$ python -q
>>> import numpy as np
>>> import numpy.linalg as la
>>> np.set_printoptions(precision=3, suppress=True, linewidth=120)
>>> tidy = lambda a: np.round(a, 3) + 0
>>> data = np.loadtxt("sample1.csv", delimiter=",")
>>> tidy(data)
array([[-0.764,  0.406,  0.46 , -0.196],
       [-0.612, -0.694, -0.308,  0.223],
       [-0.204,  0.558, -0.802,  0.069],
       [ 0.   ,  0.206,  0.225,  0.952]])
>>> B = la.inv(data)
>>> np.allclose(B, data.T)
True
>>> tidy(la.cond(data))
np.float64(1.0)
>>> tidy(data @ B)
array([[1., 0., 0., 0.],
       [0., 1., 0., 0.],
       [0., 0., 1., 0.],
       [0., 0., 0., 1.]])
>>> tidy(la.slogdet(data)[0])
np.float64(-1.0)
>>> tidy(la.inv(B))
array([[-0.764,  0.406,  0.46 , -0.196],
       [-0.612, -0.694, -0.308,  0.223],
       [-0.204,  0.558, -0.802,  0.069],
       [ 0.   ,  0.206,  0.225,  0.952]])
>>> m1 = np.load("arr.npy")
>>> m1
array([[ 5,  1, -9,  3,  2],
       [-5,  7, -1,  8, -5],
       [-5,  7, -1,  8, -5],
       [ 6, -5, -1,  3, -5]])
>>> x0 = np.array([0, 3, 0, 1])
>>> target = data @ x0
>>> tidy(target)
array([ 1.023, -1.859,  1.742,  1.57 ])
>>> tidy(la.solve(data, target + data[:, 2]))
array([0., 3., 1., 1.])
>>> tidy(la.solve(data, 2 * target))
array([0., 6., 0., 2.])
>>> C2 = m1.T @ m1
>>> tidy(la.eigvalsh(C2)[::-1])
array([330.004, 142.902,  71.094,   0.   ,   0.   ])
>>> C2
array([[111, -95, -41, -47,  30],
       [-95, 124, -18, 100, -43],
       [-41, -18,  84, -46,  -3],
       [-47, 100, -46, 146, -89],
       [ 30, -43,  -3, -89,  79]])
>>> (m1 @ m1.T).shape
(4, 4)
>>> np.diag(C2)
array([111, 124,  84, 146,  79])
